$ python -q
>>> import numpy as np
>>> np.set_printoptions(precision=1, suppress=True, linewidth=160)
>>> F = np.loadtxt("out2.csv", delimiter=",")
>>> print(F.round(1) + 0)
[[-1.5  0.  -0.3 -0.2  1.  -0.6  0.2  0.4  0.3]
 [ 0.  -0.9  0.6 -0.1  0.9 -0.2  0.  -0.8  0.4]
 [-0.3  0.6  0.  -0.4  0.9  0.  -0.8  0.1  1.2]
 [-0.2 -0.1 -0.4  0.2 -0.3  1.  -0.4 -0.5 -0.5]
 [ 1.   0.9  0.9 -0.3  1.3  0.   0.5 -0.6 -1.5]
 [-0.6 -0.2  0.   1.   0.  -1.8 -0.1 -0.2  0.3]
 [ 0.2  0.  -0.8 -0.4  0.5 -0.1  0.6  1.5 -0.1]
 [ 0.4 -0.8  0.1 -0.5 -0.6 -0.2  1.5 -1.5  1. ]
 [ 0.3  0.4  1.2 -0.5 -1.5  0.3 -0.1  1.   0.6]]
>>> w1 = np.array([[3, 0, 1, -2, -3],
...     [-1, 3, 2, 3, -1],
...     [-3, 3, -1, 3, 2],
...     [-1, -3, -2, -2, -3],
...     [-1, -2, -1, -1, -3],
...     [-3, 0, -2, -2, 0],
...     [3, 0, 0, -3, 1],
...     [-2, 1, -2, 3, 0],
...     [-1, 2, 2, 3, 3]])
>>> beta = np.array([4, 5, -4, -2, 0])
>>> hid = np.maximum(F @ w1 + beta, 0)
>>> print(np.linalg.matrix_rank(hid))
5
>>> print((hid > 0).mean(axis=0))
[0.8 1.  0.1 0.4 0.7]
>>> print((hid > 0).astype(int))
[[1 1 0 1 1]
 [1 1 0 0 1]
 [0 1 0 1 1]
 [1 1 0 0 0]
 [1 1 0 0 0]
 [1 1 0 1 1]
 [1 1 0 0 0]
 [1 1 1 0 1]
 [0 1 0 1 1]]
>>> C = np.array([[6, 5], [0, 2], [0, 8], [8, 3], [9, 0]])
>>> print((hid @ C).round(6).argmax(axis=1))
[0 0 0 1 1 0 1 0 0]
>>> print(w1 @ C)
[[-25  17]
 [  9  26]
 [ 24  -8]
 [-49 -33]
 [-41 -20]
 [-34 -37]
 [  3   6]
 [ 12 -15]
 [ 45  24]]
>>> vals, evecs = np.linalg.eigh(F)
>>> x0 = np.array([1, 2, 1, 0, 1, 0, -1, 1, 1])
>>> print(np.round(evecs * np.abs(vals) @ evecs.T, 1) + 0)
[[ 1.8  0.2  0.4 -0.2 -0.3  0.4  0.3 -0.2 -0.5]
 [ 0.2  1.5  0.2 -0.2  0.2  0.1 -0.4  0.5 -0.4]
 [ 0.4  0.2  1.8 -0.3 -0.2 -0.2 -0.1 -0.3  0. ]
 [-0.2 -0.2 -0.3  1.  -0.2 -0.6 -0.5 -0.2 -0.4]
 [-0.3  0.2 -0.2 -0.2  2.6 -0.4 -0.1 -0.2 -0.4]
 [ 0.4  0.1 -0.2 -0.6 -0.4  1.9 -0.3  0.  -0.3]
 [ 0.3 -0.4 -0.1 -0.5 -0.1 -0.3  1.7 -0.3 -0.1]
 [-0.2  0.5 -0.3 -0.2 -0.2  0.  -0.3  2.5  0. ]
 [-0.5 -0.4  0.  -0.4 -0.4 -0.3 -0.1  0.   2.2]]
>>> print(np.round(np.linalg.eigvalsh(F[1:, 1:]), 1) + 0)
[-3.  -2.3 -1.9 -1.   0.   1.8  2.   3. ]
>>> print(np.round(evecs * np.maximum(vals, 0) @ evecs.T, 1) + 0)
[[ 0.1  0.1  0.1 -0.2  0.4 -0.1  0.3  0.1 -0.1]
 [ 0.1  0.3  0.4 -0.1  0.6  0.  -0.2 -0.2  0. ]
 [ 0.1  0.4  0.9 -0.3  0.3 -0.1 -0.4 -0.1  0.6]
 [-0.2 -0.1 -0.3  0.6 -0.2  0.2 -0.5 -0.4 -0.5]
 [ 0.4  0.6  0.3 -0.2  2.  -0.2  0.2 -0.4 -1. ]
 [-0.1  0.  -0.1  0.2 -0.2  0.1 -0.2 -0.1  0. ]
 [ 0.3 -0.2 -0.4 -0.5  0.2 -0.2  1.2  0.6 -0.1]
 [ 0.1 -0.2 -0.1 -0.4 -0.4 -0.1  0.6  0.5  0.5]
 [-0.1  0.   0.6 -0.5 -1.   0.  -0.1  0.5  1.4]]
>>> print(round(float(x0 @ F @ x0 / (x0 @ x0)), 1), round(vals[0], 1), vals[-1])
0.2 -3.0 3.0
>>> vals, evecs = np.linalg.eigh(F)
>>> print(round(vals.sum(), 1), np.round(np.trace(F), 1))
-3.0 -3.0
>>> print(np.linalg.eigvalsh(F + 4 * np.eye(9)))
[1. 1. 2. 3. 3. 4. 6. 6. 7.]
>>> print(np.round(evecs.T @ evecs, 1) + 0)
[[1. 0. 0. 0. 0. 0. 0. 0. 0.]
 [0. 1. 0. 0. 0. 0. 0. 0. 0.]
 [0. 0. 1. 0. 0. 0. 0. 0. 0.]
 [0. 0. 0. 1. 0. 0. 0. 0. 0.]
 [0. 0. 0. 0. 1. 0. 0. 0. 0.]
 [0. 0. 0. 0. 0. 1. 0. 0. 0.]
 [0. 0. 0. 0. 0. 0. 1. 0. 0.]
 [0. 0. 0. 0. 0. 0. 0. 1. 0.]
 [0. 0. 0. 0. 0. 0. 0. 0. 1.]]
>>> print(np.round(np.linalg.svd(F, compute_uv=False), 1) + 0)
[3. 3. 3. 2. 2. 2. 1. 1. 0.]
>>> print(vals.round(1) + 0)
[-3. -3. -2. -1. -1.  0.  2.  2.  3.]
>>> F.inv()
Traceback (most recent call last):
  File "<python-input-25>", line 1, in <module>
    F.inv()
    ^^^^^
AttributeError: 'numpy.ndarray' object has no attribute 'inv'
>>> print(round(np.trace(F), 1))
-3.0
>>> print(round(np.abs(np.linalg.eigvals(F)).max(), 1))
3.0
>>> np.linalg.determinant(F)
Traceback (most recent call last):
  File "<python-input-28>", line 1, in <module>
    np.linalg.determinant(F)
    ^^^^^^^^^^^^^^^^^^^^^
AttributeError: module 'numpy.linalg' has no attribute 'determinant'
>>> print(np.allclose(F, F.T))
True
>>> C2 = F.T @ F
>>> print(np.allclose(C2, C2.T))
True
>>> print(np.linalg.matrix_rank(C2))
8
>>> print(round(np.trace(C2), 1), round((F ** 2).sum(), 1))
41.0 41.0
>>> print(np.round(np.linalg.eigvalsh(C2)[::-1], 1) + 0)
[9. 9. 9. 4. 4. 4. 1. 1. 0.]
>>> print(np.diag(C2))
[4.  3.  3.6 2.  7.3 4.6 3.8 7.  5.7]
>>> A2 = np.array([[-0.1], [-1.5], [-0.2], [0.7], [-0.6], [-1.4], [0.1], [0.4], [2.4]])
>>> C = np.array([[1.1, 0.2, 1.0, 1.1, 2.3, -0.3, -2.3, 1.2, 0.2, -0.6]])
>>> arr = A2 @ C
>>> print(arr.round(1) + 0)
[[-0.1  0.  -0.1 -0.1 -0.2  0.   0.2 -0.1  0.   0.1]
 [-1.6 -0.3 -1.5 -1.6 -3.4  0.4  3.4 -1.8 -0.3  0.9]
 [-0.2  0.  -0.2 -0.2 -0.5  0.1  0.5 -0.2  0.   0.1]
 [ 0.8  0.1  0.7  0.8  1.6 -0.2 -1.6  0.8  0.1 -0.4]
 [-0.7 -0.1 -0.6 -0.7 -1.4  0.2  1.4 -0.7 -0.1  0.4]
 [-1.5 -0.3 -1.4 -1.5 -3.2  0.4  3.2 -1.7 -0.3  0.8]
 [ 0.1  0.   0.1  0.1  0.2  0.  -0.2  0.1  0.  -0.1]
 [ 0.4  0.1  0.4  0.4  0.9 -0.1 -0.9  0.5  0.1 -0.2]
 [ 2.6  0.5  2.4  2.6  5.5 -0.7 -5.5  2.9  0.5 -1.4]]
>>> theta = np.radians(60)
>>> Rm = np.eye(10)
>>> Rm[3, 3] = Rm[8, 8] = np.cos(theta)
>>> Rm[3, 8], Rm[8, 3] = -np.sin(theta), np.sin(theta)
>>> print(Rm)
[[ 1.   0.   0.   0.   0.   0.   0.   0.   0.   0. ]
 [ 0.   1.   0.   0.   0.   0.   0.   0.   0.   0. ]
 [ 0.   0.   1.   0.   0.   0.   0.   0.   0.   0. ]
 [ 0.   0.   0.   0.5  0.   0.   0.   0.  -0.9  0. ]
 [ 0.   0.   0.   0.   1.   0.   0.   0.   0.   0. ]
 [ 0.   0.   0.   0.   0.   1.   0.   0.   0.   0. ]
 [ 0.   0.   0.   0.   0.   0.   1.   0.   0.   0. ]
 [ 0.   0.   0.   0.   0.   0.   0.   1.   0.   0. ]
 [ 0.   0.   0.   0.9  0.   0.   0.   0.   0.5  0. ]
 [ 0.   0.   0.   0.   0.   0.   0.   0.   0.   1. ]]
>>> A2 = arr @ Rm.T
>>> print(round(np.linalg.det(Rm), 1), np.trace(Rm))
1.0 9.0
>>> print(np.allclose(np.linalg.norm(arr, axis=1), np.linalg.norm(A2, axis=1)))
True
>>> print(np.abs(A2 - arr).max(axis=0))
[0.  0.  0.  1.7 0.  0.  0.  0.  2.  0. ]
>>> print(A2.round(1) + 0)
[[-0.1  0.  -0.1  0.  -0.2  0.   0.2 -0.1 -0.1  0.1]
 [-1.6 -0.3 -1.5 -0.6 -3.4  0.4  3.4 -1.8 -1.6  0.9]
 [-0.2  0.  -0.2 -0.1 -0.5  0.1  0.5 -0.2 -0.2  0.1]
 [ 0.8  0.1  0.7  0.3  1.6 -0.2 -1.6  0.8  0.7 -0.4]
 [-0.7 -0.1 -0.6 -0.2 -1.4  0.2  1.4 -0.7 -0.6  0.4]
 [-1.5 -0.3 -1.4 -0.5 -3.2  0.4  3.2 -1.7 -1.5  0.8]
 [ 0.1  0.   0.1  0.   0.2  0.  -0.2  0.1  0.1 -0.1]
 [ 0.4  0.1  0.4  0.2  0.9 -0.1 -0.9  0.5  0.4 -0.2]
 [ 2.6  0.5  2.4  0.9  5.5 -0.7 -5.5  2.9  2.5 -1.4]]
